$ python -q
>>> import numpy as np
>>> import numpy.linalg as la
>>> np.set_printoptions(precision=2, suppress=True, linewidth=160, legacy="1.25")
>>> feats = 3 * np.eye(4) + np.eye(4, k=1)
>>> print(feats)
[[3. 1. 0. 0.]
 [0. 3. 1. 0.]
 [0. 0. 3. 1.]
 [0. 0. 0. 3.]]
>>> # triangular
>>> out = feats / la.norm(feats, axis=1, keepdims=True)
>>> G = out @ out.T
>>> print(round(np.degrees(np.arccos(np.clip(G[1, 0], -1, 1))), 2))
72.54
>>> print((np.abs(G) > 0.9).astype(int))
[[1 0 0 0]
 [0 1 0 0]
 [0 0 1 0]
 [0 0 0 1]]
>>> print(np.argwhere(np.triu(np.abs(G) > 0.95, 1)))
[]
>>> O, Rm = la.qr(feats)
>>> print(abs(Rm[0, 0]), round(la.norm(feats[:, 0]), 2))
3.0 3.0
>>> print(np.trace(O @ O.T))
4.0
>>> print(O.shape, Rm.shape)
(4, 4) (4, 4)
>>> print(O)
[[ 1.  0.  0.  0.]
 [-0.  1.  0.  0.]
 [-0. -0.  1.  0.]
 [-0. -0. -0.  1.]]
>>> print(la.matrix_power(feats - np.diag(np.diag(feats)), 4))
[[0. 0. 0. 0.]
 [0. 0. 0. 0.]
 [0. 0. 0. 0.]
 [0. 0. 0. 0.]]
>>> print(np.prod(np.diag(feats)), np.round(la.det(feats), 2))
81.0 81.0
>>> print(np.sort(la.eigvals(feats)))
[3. 3. 3. 3.]
>>> u, r1 = feats[0], feats[1]
>>> print(u @ u)
10.0
>>> pr = (u @ r1) / (u @ u) * u
>>> print(pr)
[0.9 0.3 0.  0. ]
>>> print(np.poly(feats))
[   1.  -12.   54. -108.   81.]
>>> print(np.einsum("ij,ji->", feats, feats))
36.0
>>> print(np.einsum("ii->", feats))
12.0
>>> print(round(float(la.eigvals(feats).sum().real), 2))
12.0
>>> J = np.array([[-1.0, 1.0, 0.0], [0.0, -1.0, 1.0], [0.0, 0.0, -1.0]])
>>> # triangular
>>> rng = np.random.default_rng(87316)
>>> idx = rng.permutation(4)
>>> out = feats[:, idx] * rng.choice([-1, 1], 4)
>>> print(out)
[[ 1. -0.  0.  3.]
 [ 3. -1.  0.  0.]
 [ 0. -3.  1.  0.]
 [ 0. -0.  3.  0.]]
>>> left, _, Vt = la.svd(feats.T @ out)
>>> print(np.round(left @ Vt, 2) + 0)
[[ 0.  0.  0.  1.]
 [ 1.  0.  0.  0.]
 [ 0. -1.  0.  0.]
 [ 0.  0.  1.  0.]]
>>> print(idx)
[1 2 3 0]
>>> print(np.poly(out))
[ 1. -1. -1.  1. 81.]
>>> print(round(float(la.det(out.T)), 2))
81.0
>>> print(np.einsum("ii->", out))
1.0
>>> print(la.eigvals(out))
[ 2.45+2.05j  2.45-2.05j -1.95+2.03j -1.95-2.03j]
>>> print(np.round(la.eigvals(out).sum().real, 2))
1.0
>>> data = np.array([[0, 0, 2, 0], [-2, 0, 0, 0]])
>>> print(data)
[[ 0  0  2  0]
 [-2  0  0  0]]
>>> # column 3 repeats column 1
>>> print(la.norm(data, axis=0))
[2. 0. 2. 0.]
>>> print(data[:, 1] @ data[:, 0])
0
>>> print(la.pinv(data))
[[ 0.  -0.5]
 [ 0.   0. ]
 [ 0.5  0. ]
 [ 0.   0. ]]
>>> print(la.svd(data, compute_uv=False))
[2. 2.]
>>> u = np.array([-2, 0, 1])
>>> print(np.convolve(data[1], u))
[ 4  0 -2  0  0  0]
>>> print(np.cross(data[1, :3], data[0, :3]))
[0 4 0]
>>> print(np.correlate(data[1], data[0], "full"))
[ 0 -4  0  0  0  0  0]
>>> x0 = np.array([2, 1, 1, 2])
>>> print(np.einsum("ij,j->i", data, x0))
[ 2 -4]
>>> print(data * x0)
[[ 0  0  2  0]
 [-4  0  0  0]]
>>> print(np.sign((data @ x0).round(6)))
[ 1 -1]
>>> print(data @ x0)
[ 2 -4]
>>> x0 @ data
Traceback (most recent call last):
  File "<python-input-57>", line 1, in <module>
    x0 @ data
    ~~~^~~~~~
ValueError: matmul: Input operand 1 has a mismatch in its core dimension 0, with gufunc signature (n?,k),(k,m?)->(n?,m?) (size 2 is different from 4)
>>> O, V = la.qr(feats[:, :2])[0], la.qr(feats[:, 2:])[0]
>>> sig = la.svd(O.T @ V, compute_uv=False)
>>> print(np.round(la.norm(O @ O.T - V @ V.T, 2), 2))
1.0
>>> def softmax(z):
...     e = np.exp(z - z.max(axis=-1, keepdims=True))
...     return e / e.sum(axis=-1, keepdims=True)
... 
>>> print(softmax(data[0] + 2))
[0.1  0.1  0.71 0.1 ]
>>> print(np.round(softmax(10 * data[0]), 2) + 0)
[0. 0. 1. 0.]
>>> print(softmax(data).sum(axis=1))
[1. 1.]
>>> print(softmax(data[0]))
[0.1  0.1  0.71 0.1 ]
>>> S = data @ data.T / np.sqrt(4)
>>> print(softmax(S))
[[0.88 0.12]
 [0.12 0.88]]
>>> print(softmax(S)[0] @ data)
[-0.24  0.    1.76  0.  ]
>>> A = np.array([[1, 0, 0], [1, 1, 0], [0, 0, 1]])
>>> # splits into 2 blocks
>>> out = data / la.norm(data, axis=1, keepdims=True)
>>> G = out @ out.T
>>> print((G - 2 * np.eye(2)).round(6).argmax(axis=1))
[1 0]
>>> print(G[1])
[0. 1.]
>>> print(np.argwhere(np.triu(np.abs(G) > 0.95, 1)))
[]
>>> x0 = np.array([2, 2, 1])
>>> target = A @ x0
>>> coef, lr = np.zeros(3), 1 / la.norm(A, 2) ** 2
>>> for i in range(6):
...     coef -= lr * A.T @ (A @ coef - target)
...     if i % 1 == 0: print(i, round(la.norm(A @ coef - target), 2))
... 
0 0.71
1 0.48
2 0.34
3 0.26
4 0.2
5 0.17
>>> print(round(la.cond(A), 2))
2.62
>>> X = np.array([[8, 0, 0],
...     [8, 0, 0],
...     [0, 0, 6],
...     [0, 0, 6],
...     [14, 0, 0],
...     [14, 0, 0],
...     [8, 0, 0],
...     [0, 0, 6],
...     [5, 0, 0],
...     [0, 0, 6],
...     [2, 0, 3],
...     [8, 0, 0],
...     [11, 0, 0]])
>>> rank = la.matrix_rank(X)
>>> print(rank)
2
>>> N = la.svd(X)[2][rank:].T
>>> print(la.matrix_rank(X.T @ X), la.matrix_rank(X @ X.T))
2 2
>>> print([int(la.matrix_rank(X[:i])) for i in range(1, len(X) + 1)])
[1, 1, 2, 2, 2, 2, 2, 2, 2, 2, 2, 2, 2]
>>> print([int(la.matrix_rank(X[:, :j + 1])) for j in range(3)])
[1, 1, 2]
>>> print([int(la.matrix_rank(np.delete(X, i, axis=0))) for i in range(13)])
[2, 2, 2, 2, 2, 2, 2, 2, 2, 2, 2, 2, 2]
>>> print(X @ N)
[[0.]
 [0.]
 [0.]
 [0.]
 [0.]
 [0.]
 [0.]
 [0.]
 [0.]
 [0.]
 [0.]
 [0.]
 [0.]]
>>> print(N[:, 0] / N[np.abs(N[:, 0]).round(6).argmax(), 0])
[0. 1. 0.]
>>> print(N.shape)
(3, 1)
>>> out = np.array([[0, 1, 1], [1, 0, 2], [2, 0, 2]])
>>> print(np.einsum("ik,kj->ji", X, out))
[[ 0  0 12 12  0  0  0 12  0 12  6  0  0]
 [ 8  8  0  0 14 14  8  0  5  0  2  8 11]
 [ 8  8 12 12 14 14  8 12  5 12  8  8 11]]
>>> print(np.vstack([X, out.T]).shape)
(16, 3)
>>> print(np.einsum("ik,kj->ij", X, out))
[[ 0  8  8]
 [ 0  8  8]
 [12  0 12]
 [12  0 12]
 [ 0 14 14]
 [ 0 14 14]
 [ 0  8  8]
 [12  0 12]
 [ 0  5  5]
 [12  0 12]
 [ 6  2  8]
 [ 0  8  8]
 [ 0 11 11]]
>>> print(X @ out)
[[ 0  8  8]
 [ 0  8  8]
 [12  0 12]
 [12  0 12]
 [ 0 14 14]
 [ 0 14 14]
 [ 0  8  8]
 [12  0 12]
 [ 0  5  5]
 [12  0 12]
 [ 6  2  8]
 [ 0  8  8]
 [ 0 11 11]]
>>> print(np.einsum("ij->j", X))
[78  0 27]
